In [1]: import numpy as np

In [2]: from numpy import linalg as LA

In [3]: np.set_printoptions(suppress=True, linewidth=120)

In [4]: def rd(a):
   ...:     return np.round(a, 3) + 0
   ...: 

In [5]: E = np.load("layer16.npy")

In [6]: E
Out[6]: 
array([[-2, -2, -2, -3,  1,  1],
       [-1,  1,  0, -2,  2,  1],
       [ 3,  3,  0, -1, -1, -1],
       [ 3,  3,  2,  2,  3,  3],
       [ 2,  3,  3,  2,  3,  1],
       [-1, -3, -3, -3, -2,  2]])

In [7]: out = E / np.sqrt((E ** 2).mean(axis=1, keepdims=True))

In [8]: rd(out[1])
Out[8]: array([-0.739,  0.739,  0.   , -1.477,  1.477,  0.739])

In [9]: LA.matrix_rank(out) == LA.matrix_rank(E)
Out[9]: np.True_

In [10]: vec = np.array([-2, 2, 0, -2, -3, 1])

In [11]: E @ (2 * vec)
Out[11]: array([  8,   6,   8, -20, -20,  20])

In [12]: np.einsum("ij,j->i", E, vec)
Out[12]: array([  4,   3,   4, -10, -10,  10])

In [13]: (E * vec).sum(axis=1)
Out[13]: array([  4,   3,   4, -10, -10,  10])

In [14]: LA.norm(E @ vec) <= LA.norm(E, 2) * LA.norm(vec) + 1e-9
Out[14]: np.True_

In [15]: data = np.load("data.npy")

In [16]: data
Out[16]: 
array([[5., 0., 4., 0., 0., 4.],
       [0., 5., 0., 4., 4., 0.],
       [4., 0., 5., 0., 0., 4.],
       [0., 4., 0., 5., 4., 0.],
       [0., 4., 0., 4., 5., 0.],
       [4., 0., 4., 0., 0., 5.]])

In [17]: Uu, s, Vt = LA.svd(data)

In [18]: np.argmax(s[:-1] / (s[1:] + 1e-6)) + 1
Out[18]: np.int64(2)

In [19]: rd(s)
Out[19]: array([13., 13.,  1.,  1.,  1.,  1.])

In [20]: out = Uu[:, :2] @ np.diag(s[:2]) @ Vt[:2]

In [21]: rd(LA.norm(data - out) / LA.norm(data))
Out[21]: np.float64(0.108)

In [22]: rd(np.abs(data - out).max())
Out[22]: np.float64(0.667)

In [23]: out = data / LA.norm(data, axis=1, keepdims=True)

In [24]: cov = out @ out.T

In [25]: rd(cov)
Out[25]: 
array([[1.   , 0.   , 0.982, 0.   , 0.   , 0.982],
       [0.   , 1.   , 0.   , 0.982, 0.982, 0.   ],
       [0.982, 0.   , 1.   , 0.   , 0.   , 0.982],
       [0.   , 0.982, 0.   , 1.   , 0.982, 0.   ],
       [0.   , 0.982, 0.   , 0.982, 1.   , 0.   ],
       [0.982, 0.   , 0.982, 0.   , 0.   , 1.   ]])

In [26]: r0, r1 = cov[4], cov[1]

In [27]: rd(r0 @ r1)
Out[27]: np.float64(2.93)

In [28]: rd(r0 @ r0)
Out[28]: np.float64(2.93)

In [29]: p = (r0 @ r1) / (r0 @ r0) * r0

In [30]: rd(p)
Out[30]: array([0.   , 0.982, 0.   , 0.982, 1.   , 0.   ])

In [31]: rd(LA.norm(r0 + r1) ** 2 + LA.norm(r0 - r1) ** 2)
Out[31]: np.float64(11.722)

In [32]: arr = np.load("w.npy")

In [33]: arr
Out[33]: 
array([[ 81,  54, -27],
       [ 54,  36, -18],
       [-27, -18,   9]])

In [34]: evals, V = LA.eigh(arr)

In [35]: rd(V @ np.diag(evals) @ V.T)
Out[35]: 
array([[ 81.,  54., -27.],
       [ 54.,  36., -18.],
       [-27., -18.,   9.]])

In [36]: rd(LA.svd(arr, compute_uv=False))
Out[36]: array([126.,   0.,   0.])

In [37]: (evals > 1e-8).sum(), (evals < -1e-8).sum()
Out[37]: (np.int64(1), np.int64(0))

In [38]: rd(evals)
Out[38]: array([  0.,   0., 126.])

In [39]: rd(np.abs(V[:, -1]))
Out[39]: array([0.802, 0.535, 0.267])

In [40]: np.abs(V[:, -1]).round(6).argmax()
Out[40]: np.int64(0)

In [41]: evals.sum(), np.trace(arr)
Out[41]: (np.float64(126.0), np.int64(126))

In [42]: rd(V.T @ arr @ V)
Out[42]: 
array([[  0.,   0.,   0.],
       [  0.,   0.,   0.],
       [  0.,   0., 126.]])

In [43]: Uu, s, Vt = LA.svd(arr)

In [44]: np.argmax(s[:-1] / (s[1:] + 1e-6)) + 1
Out[44]: np.int64(1)

In [45]: out = Uu[:, :1] @ np.diag(s[:1]) @ Vt[:1]

In [46]: rd(out)
Out[46]: 
array([[ 81.,  54., -27.],
       [ 54.,  36., -18.],
       [-27., -18.,   9.]])

In [47]: LA.matrix_rank(out)
Out[47]: np.int64(1)

In [48]: rd(LA.norm(arr - out, 2)), rd(s[1])
Out[48]: (np.float64(0.0), np.float64(0.0))

In [49]: rd(np.abs(arr - out).max())
Out[49]: np.float64(0.0)

In [50]: rd(LA.norm(arr - out) / LA.norm(arr))
Out[50]: np.float64(0.0)

In [51]: r0 = np.array([-3, -3, 0, 0, -1, 1])

In [52]: out = E + np.outer(r0, np.eye(6)[3])

In [53]: out
Out[53]: 
array([[-2., -2., -2., -6.,  1.,  1.],
       [-1.,  1.,  0., -5.,  2.,  1.],
       [ 3.,  3.,  0., -1., -1., -1.],
       [ 3.,  3.,  2.,  2.,  3.,  3.],
       [ 2.,  3.,  3.,  1.,  3.,  1.],
       [-1., -3., -3., -2., -2.,  2.]])

In [54]: LA.matrix_rank(LA.inv(out) - LA.inv(E), tol=1e-8)
Out[54]: np.int64(1)

In [55]: LA.matrix_rank(out - E)
Out[55]: np.int64(1)

In [56]: Uu, s, Vt = LA.svd(E, full_matrices=False)

In [57]: rd(Vt @ Vt.T)
Out[57]: 
array([[1., 0., 0., 0., 0., 0.],
       [0., 1., 0., 0., 0., 0.],
       [0., 0., 1., 0., 0., 0.],
       [0., 0., 0., 1., 0., 0.],
       [0., 0., 0., 0., 1., 0.],
       [0., 0., 0., 0., 0., 1.]])

In [58]: rd(Uu.T @ Uu)
Out[58]: 
array([[1., 0., 0., 0., 0., 0.],
       [0., 1., 0., 0., 0., 0.],
       [0., 0., 1., 0., 0., 0.],
       [0., 0., 0., 1., 0., 0.],
       [0., 0., 0., 0., 1., 0.],
       [0., 0., 0., 0., 0., 1.]])

In [59]: rd(np.cumsum(s ** 2) / np.sum(s ** 2))
Out[59]: array([0.676, 0.842, 0.942, 0.996, 0.999, 1.   ])

In [60]: np.allclose(Uu * s @ Vt, E)
Out[60]: True

In [61]: rd(np.sqrt((s ** 2).sum())), rd(LA.norm(E))
Out[61]: (np.float64(13.077), np.float64(13.077))

In [62]: Uu.shape, s.shape, Vt.shape
Out[62]: ((6, 6), (6,), (6, 6))

In [63]: evals, V = LA.eigh(data)

In [64]: rd(evals)
Out[64]: array([ 1.,  1.,  1.,  1., 13., 13.])

In [65]: rd(LA.svd(data, compute_uv=False))
Out[65]: array([13., 13.,  1.,  1.,  1.,  1.])

In [66]: rd(V.T @ V)
Out[66]: 
array([[1., 0., 0., 0., 0., 0.],
       [0., 1., 0., 0., 0., 0.],
       [0., 0., 1., 0., 0., 0.],
       [0., 0., 0., 1., 0., 0.],
       [0., 0., 0., 0., 1., 0.],
       [0., 0., 0., 0., 0., 1.]])

In [67]: rd(LA.eigvalsh(data @ data))
Out[67]: array([  1.,   1.,   1.,   1., 169., 169.])

In [68]: rd(V.T @ data @ V)
Out[68]: 
array([[ 1.,  0.,  0.,  0.,  0.,  0.],
       [ 0.,  1.,  0.,  0.,  0.,  0.],
       [ 0.,  0.,  1.,  0.,  0.,  0.],
       [ 0.,  0.,  0.,  1.,  0.,  0.],
       [ 0.,  0.,  0.,  0., 13.,  0.],
       [ 0.,  0.,  0.,  0.,  0., 13.]])

In [69]: rng = np.random.default_rng(473879)

In [70]: mat = np.eye(5, dtype=int)[rng.permutation(5)]

In [71]: mat
Out[71]: 
array([[0, 1, 0, 0, 0],
       [0, 0, 0, 1, 0],
       [0, 0, 1, 0, 0],
       [0, 0, 0, 0, 1],
       [1, 0, 0, 0, 0]])

In [72]: T = np.stack([mat, 5 * mat, mat[::-1]])

In [73]: rd(LA.det(T))
Out[73]: array([   -1., -3125.,    -1.])

In [74]: (T @ mat.T).shape
Out[74]: (3, 5, 5)

In [75]: LA.matrix_rank(T)
Out[75]: array([5, 5, 5])

In [76]: rd(LA.norm(T, axis=(1, 2)))
Out[76]: array([ 2.236, 11.18 ,  2.236])

In [77]: mat @ mat.T
Out[77]: 
array([[1, 0, 0, 0, 0],
       [0, 1, 0, 0, 0],
       [0, 0, 1, 0, 0],
       [0, 0, 0, 1, 0],
       [0, 0, 0, 0, 1]])

In [78]: rd(LA.svd(mat, compute_uv=False))
Out[78]: array([1., 1., 1., 1., 1.])

In [79]: mat.T @ mat
Out[79]: 
array([[1, 0, 0, 0, 0],
       [0, 1, 0, 0, 0],
       [0, 0, 1, 0, 0],
       [0, 0, 0, 1, 0],
       [0, 0, 0, 0, 1]])

In [80]: vec = np.array([1, 1, 2, 1, 0])

In [81]: target = mat @ vec

In [82]: c, lr = np.zeros(5), 1 / LA.norm(mat, 2) ** 2

In [83]: for i in range(4):
    ...:     c -= lr * mat.T @ (mat @ c - target)
    ...:     if i % 1 == 0: print(i, round(LA.norm(mat @ c - target), 3))
    ...: 
0 0.0
1 0.0
2 0.0
3 0.0

In [84]: c
Out[84]: array([1., 1., 2., 1., 0.])

In [85]: rd(LA.cond(mat))
Out[85]: np.float64(1.0)

In [86]: K = np.load("case5.npy")

In [87]: K
Out[87]: 
array([[0, 2, 3],
       [2, 3, 3],
       [3, 2, 0]])

In [88]: r0 = np.array([-1, 3])

In [89]: np.polyval(r0, K[2])
Out[89]: array([0, 1, 3])

In [90]: [round(float(x), 3) for x in LA.svd(K, compute_uv=False)[:3]]
Out[90]: [6.232, 3.022, 0.159]

In [91]: round(np.log10(LA.cond(K)))
Out[91]: 2

In [92]: evals, V = LA.eig(K)

In [93]: rd(np.sort(LA.eigvals(K.T)))
Out[93]: array([-3.   , -0.162,  6.162])

In [94]: rd(K @ V[:, 0] - evals[0] * V[:, 0])
Out[94]: array([0., 0., 0.])

In [95]: out = K / np.sqrt((K ** 2).mean(axis=1, keepdims=True))

In [96]: rd(LA.norm(out, axis=1))
Out[96]: array([1.732, 1.732, 1.732])

In [97]: LA.matrix_rank(K - K.mean(axis=1, keepdims=True))
Out[97]: np.int64(2)

In [98]: rd(K - K.mean(axis=1, keepdims=True))
Out[98]: 
array([[-1.667,  0.333,  1.333],
       [-0.667,  0.333,  0.333],
       [ 1.333,  0.333, -1.667]])

In [99]: rd(out[2])
Out[99]: array([1.441, 0.961, 0.   ])

In [100]: K.sum(axis=1)
Out[100]: array([5, 8, 5])

In [101]: LA.rank(K)
AttributeError: module 'numpy.linalg' has no attribute 'rank'


In [102]: rd(K.mean(axis=0))
Out[102]: array([1.667, 2.333, 2.   ])

In [103]: np.abs(K).max()
Out[103]: np.int64(3)

In [104]: LA.matrix_rank(K)
Out[104]: np.int64(3)

In [105]: F = np.loadtxt("sample5.csv", delimiter=",")

In [106]: F
Out[106]: 
array([[-0.676, -2.806,  0.733, -0.359],
       [-1.319,  1.608,  2.077,  0.602],
       [ 2.009, -0.671, -2.045, -0.576],
       [ 2.102,  1.109, -0.345,  1.798],
       [ 1.132, -1.266,  0.936,  2.289],
       [-0.346, -0.33 ,  2.379, -1.764],
       [-2.146, -1.045, -1.59 ,  0.88 ],
       [-2.128, -1.15 , -1.773, -0.082],
       [-0.345, -1.756, -0.798,  2.272],
       [-1.333, -1.256,  2.307,  0.571],
       [ 1.1  , -0.373, -1.736, -2.154],
       [-2.182,  0.144, -1.161,  1.694]])

In [107]: out = np.c_[F[:, :1] @ np.array([[1]]), np.array([2, 8, -9, -1, 4, 1, 6, 6, 9, 2, 3, -7])]

In [108]: out
Out[108]: 
array([[-0.676,  2.   ],
       [-1.319,  8.   ],
       [ 2.009, -9.   ],
       [ 2.102, -1.   ],
       [ 1.132,  4.   ],
       [-0.346,  1.   ],
       [-2.146,  6.   ],
       [-2.128,  6.   ],
       [-0.345,  9.   ],
       [-1.333,  2.   ],
       [ 1.1  ,  3.   ],
       [-2.182, -7.   ]])

In [109]: rd(LA.norm(out - F @ LA.lstsq(F, out)[0], axis=0))
Out[109]: array([ 0.   , 16.745])

In [110]: LA.matrix_rank(out)
Out[110]: np.int64(2)

In [111]: LA.matrix_rank(np.c_[F, out])
Out[111]: np.int64(5)

In [112]: lab = F[:, 1] > np.median(F[:, 1])

In [113]: r0 = F[lab].mean(axis=0) - F[~lab].mean(axis=0)

In [114]: rd(r0)
Out[114]: array([ 1.143,  1.794, -0.108, -0.995])

In [115]: np.argsort(-np.abs(r0).round(6), kind="stable")
Out[115]: array([1, 0, 3, 2])

In [116]: Xs = F - F.mean(axis=0)

In [117]: Uu, s, Vt = LA.svd(Xs, full_matrices=False)

In [118]: rd(Vt[0] * np.sign(Vt[0, np.abs(Vt[0]).argmax()]))
Out[118]: array([-0.492,  0.036,  0.862,  0.116])

In [119]: rd(np.abs(Vt[-1]))
Out[119]: array([0.283, 0.929, 0.18 , 0.159])

In [120]: np.searchsorted(np.cumsum(s ** 2) / (s ** 2).sum(), 0.9) + 1
Out[120]: np.int64(4)

In [121]: rd((s ** 2).sum() ** 2 / (s ** 4).sum())
Out[121]: np.float64(3.709)

In [122]: np.abs(Uu[:, 0]).argmax()
Out[122]: np.int64(2)

In [123]: LA.matrix_rank(Xs)
Out[123]: np.int64(4)

In [124]: F.ravel(order="F")
Out[124]: 
array([-0.676, -1.319,  2.009,  2.102,  1.132, -0.346, -2.146, -2.128, -0.345, -1.333,  1.1  , -2.182, -2.806,  1.608,
       -0.671,  1.109, -1.266, -0.33 , -1.045, -1.15 , -1.756, -1.256, -0.373,  0.144,  0.733,  2.077, -2.045, -0.345,
        0.936,  2.379, -1.59 , -1.773, -0.798,  2.307, -1.736, -1.161, -0.359,  0.602, -0.576,  1.798,  2.289, -1.764,
        0.88 , -0.082,  2.272,  0.571, -2.154,  1.694])

In [125]: F.reshape(-1, 2)
Out[125]: 
array([[-0.676, -2.806],
       [ 0.733, -0.359],
       [-1.319,  1.608],
       [ 2.077,  0.602],
       [ 2.009, -0.671],
       [-2.045, -0.576],
       [ 2.102,  1.109],
       [-0.345,  1.798],
       [ 1.132, -1.266],
       [ 0.936,  2.289],
       [-0.346, -0.33 ],
       [ 2.379, -1.764],
       [-2.146, -1.045],
       [-1.59 ,  0.88 ],
       [-2.128, -1.15 ],
       [-1.773, -0.082],
       [-0.345, -1.756],
       [-0.798,  2.272],
       [-1.333, -1.256],
       [ 2.307,  0.571],
       [ 1.1  , -0.373],
       [-1.736, -2.154],
       [-2.182,  0.144],
       [-1.161,  1.694]])

In [126]: F.reshape(2, -1)
Out[126]: 
array([[-0.676, -2.806,  0.733, -0.359, -1.319,  1.608,  2.077,  0.602,  2.009, -0.671, -2.045, -0.576,  2.102,
         1.109, -0.345,  1.798,  1.132, -1.266,  0.936,  2.289, -0.346, -0.33 ,  2.379, -1.764],
       [-2.146, -1.045, -1.59 ,  0.88 , -2.128, -1.15 , -1.773, -0.082, -0.345, -1.756, -0.798,  2.272, -1.333,
        -1.256,  2.307,  0.571,  1.1  , -0.373, -1.736, -2.154, -2.182,  0.144, -1.161,  1.694]])

In [127]: T = F.reshape(12, 2, -1)

In [128]: np.einsum("ihd,jhd->hij", T, T).shape
Out[128]: (2, 12, 12)

In [129]: T.shape
Out[129]: (12, 2, 2)

In [130]: np.swapaxes(T, 1, 2)[5]
Out[130]: 
array([[-0.346,  2.379],
       [-0.33 , -1.764]])

In [131]: lab = rng.integers(0, 2, 5)

In [132]: A = np.array([[0, 3, 0, 2, 1],
     ...:     [3, 3, 0, 0, 1],
     ...:     [1, 2, 2, 0, 3],
     ...:     [2, 1, 1, 0, 3],
     ...:     [1, 1, 3, 3, 2]]) * (lab[:, None] == lab)

In [133]: A
Out[133]: 
array([[0, 0, 0, 2, 1],
       [0, 3, 0, 0, 0],
       [0, 2, 2, 0, 0],
       [2, 0, 0, 0, 3],
       [1, 0, 0, 3, 2]])

In [134]: np.trace(A)
Out[134]: np.int64(7)

In [135]: np.allclose(A, A.T)
Out[135]: False

In [136]: (A - A.T) / 2
Out[136]: 
array([[ 0.,  0.,  0.,  0.,  0.],
       [ 0.,  0., -1.,  0.,  0.],
       [ 0.,  1.,  0.,  0.,  0.],
       [ 0.,  0.,  0.,  0.,  0.],
       [ 0.,  0.,  0.,  0.,  0.]])

In [137]: lab = rng.permutation(5)

In [138]: lab
Out[138]: array([3, 2, 4, 0, 1])

In [139]: out = A[lab][:, lab]

In [140]: np.allclose(out, A)
Out[140]: False

In [141]: np.trace(out)
Out[141]: np.int64(7)

In [142]: out = np.inv(A)
AttributeError: module 'numpy' has no attribute 'inv'


In [143]: out = LA.inv(A)

In [144]: rd(LA.det(A) * out)
Out[144]: 
array([[-54.,   0.,   0.,  -6.,  36.],
       [  0.,   8.,   0.,   0.,   0.],
       [  0.,  -8.,  12.,   0.,   0.],
       [ -6.,   0.,   0.,  -6.,  12.],
       [ 36.,   0.,   0.,  12., -24.]])

In [145]: rd(LA.inv(out))
Out[145]: 
array([[0., 0., 0., 2., 1.],
       [0., 3., 0., 0., 0.],
       [0., 2., 2., 0., 0.],
       [2., 0., 0., 0., 3.],
       [1., 0., 0., 3., 2.]])

In [146]: rd(LA.slogdet(A)[0])
Out[146]: np.float64(1.0)

In [147]: np.allclose(out, A.T)
Out[147]: False

In [148]: rd(LA.cond(A))
Out[148]: np.float64(16.554)

In [149]: rd(LA.det(A) * LA.det(out))
Out[149]: np.float64(1.0)
